$ python -q
>>> import numpy as np
>>> np.set_printoptions(precision=2, suppress=True, linewidth=160)
>>> rnd = lambda a: np.round(a, 2) + 0
>>> rng = np.random.default_rng(49)
>>> lab = rng.integers(0, 2, 5)
>>> F = np.array([[-1, -1, -2, 0, 0],
...     [1, -3, 0, 2, 3],
...     [2, 3, -3, 2, 2],
...     [2, 2, -2, 0, -3],
...     [-3, -2, 3, 1, 2]]) * (lab[:, None] == lab)
>>> F
array([[-1, -1,  0,  0,  0],
       [ 1, -3,  0,  0,  3],
       [ 0,  0, -3,  2,  0],
       [ 0,  0, -2,  0,  0],
       [-3, -2,  0,  0,  2]])
>>> F @ F
array([[  0,   4,   0,   0,  -3],
       [-13,   2,   0,   0,  -3],
       [  0,   0,   5,  -6,   0],
       [  0,   0,   6,  -4,   0],
       [ -5,   5,   0,   0,  -2]])
>>> (F - F.T) / 2
array([[ 0. , -1. ,  0. ,  0. ,  1.5],
       [ 1. ,  0. ,  0. ,  0. ,  2.5],
       [ 0. ,  0. ,  0. ,  2. ,  0. ],
       [ 0. ,  0. , -2. ,  0. ,  0. ],
       [-1.5, -2.5,  0. ,  0. ,  0. ]])
>>> np.trace(F)
np.int64(-5)
>>> lab = rng.permutation(5)
>>> lab
array([3, 1, 4, 2, 0])
>>> Y = F[lab][:, lab]
>>> Y
array([[ 0,  0,  0, -2,  0],
       [ 0, -3,  3,  0,  1],
       [ 0, -2,  2,  0, -3],
       [ 2,  0,  0, -3,  0],
       [ 0, -1,  0,  0, -1]])
>>> np.allclose(Y, F)
False
>>> def softmax(z):
...     e = np.exp(z - z.max(axis=-1, keepdims=True))
...     return e / e.sum(axis=-1, keepdims=True)
... 
>>> rnd(softmax(10 * F[4]))
array([0., 0., 0., 0., 1.])
>>> rnd(softmax(F[4] + -1))
array([0.01, 0.01, 0.1 , 0.1 , 0.77])
>>> S = F @ F.T / np.sqrt(5)
>>> rnd(softmax(S)[4] @ F)
array([-2.88, -2.02,  0.  ,  0.  ,  2.02])
>>> hat = np.triu(np.array([[-2, 3, -4, 0, 2],
...     [-1, -5, 0, 5, 0],
...     [3, 5, 2, -2, 4],
...     [0, -4, -2, -3, -2],
...     [-4, -4, 0, 1, 4]]), 1) + np.eye(5)
>>> Y = hat @ F @ np.linalg.inv(hat)
>>> np.trace(Y), np.trace(F)
(np.float64(-5.0), np.int64(-5))
>>> W0 = np.load("out11.npy")
>>> rnd(W0)
array([[ 1.51, -1.84, -8.06,  5.42],
       [ 3.4 ,  6.26,  4.88, -5.04],
       [ 6.75,  6.36, -3.75,  0.07],
       [ 6.76,  6.67, -3.11, -0.42],
       [ 6.75,  6.78, -2.84, -0.62],
       [-3.66, -6.44, -4.58,  4.92],
       [-6.2 , -4.7 ,  5.98, -1.95],
       [-0.66,  2.74,  7.81, -5.58],
       [ 6.  ,  4.3 , -6.34,  2.31],
       [ 0.54,  3.92,  7.25, -5.64],
       [ 6.02,  7.43,  0.54, -2.85],
       [ 0.04, -3.36, -7.55,  5.63],
       [-6.33, -4.99,  5.67, -1.67],
       [ 2.57, -0.63, -8.19,  5.09],
       [ 6.76,  6.75, -2.92, -0.56],
       [-6.75, -6.36,  3.74, -0.06],
       [-5.23, -7.27, -2.27,  3.83],
       [ 2.24,  5.4 ,  6.03, -5.43],
       [ 3.61,  6.4 ,  4.65, -4.94],
       [ 6.7 ,  6.08, -4.23,  0.45],
       [ 6.25,  4.8 , -5.87,  1.86],
       [ 2.15,  5.33,  6.11, -5.45],
       [-6.03, -4.36,  6.28, -2.25],
       [ 6.5 ,  7.29, -1.04, -1.87],
       [-0.45,  2.95,  7.73, -5.6 ],
       [ 0.17,  3.56,  7.45, -5.64],
       [ 0.14,  3.54,  7.46, -5.64],
       [-4.27, -1.54,  7.88, -4.16],
       [-6.52, -5.46,  5.13, -1.19],
       [ 3.12,  0.04, -8.17,  4.84],
       [ 6.58,  7.22, -1.41, -1.62],
       [-2.94, -5.94, -5.37,  5.22],
       [ 4.65,  2.08, -7.69,  3.86]])
>>> np.diff(F, axis=0)
array([[ 2, -2,  0,  0,  3],
       [-1,  3, -3,  2, -3],
       [ 0,  0,  1, -2,  0],
       [-3, -2,  2,  0,  2]])
>>> F.mean(axis=0)
array([-0.6, -1.2, -1. ,  0.4,  1. ])
>>> rnd(np.linalg.norm(F))
np.float64(7.42)
>>> np.abs(F).max()
np.int64(3)
>>> np.unravel_index(np.abs(F).argmax(), F.shape)
(np.int64(1), np.int64(1))
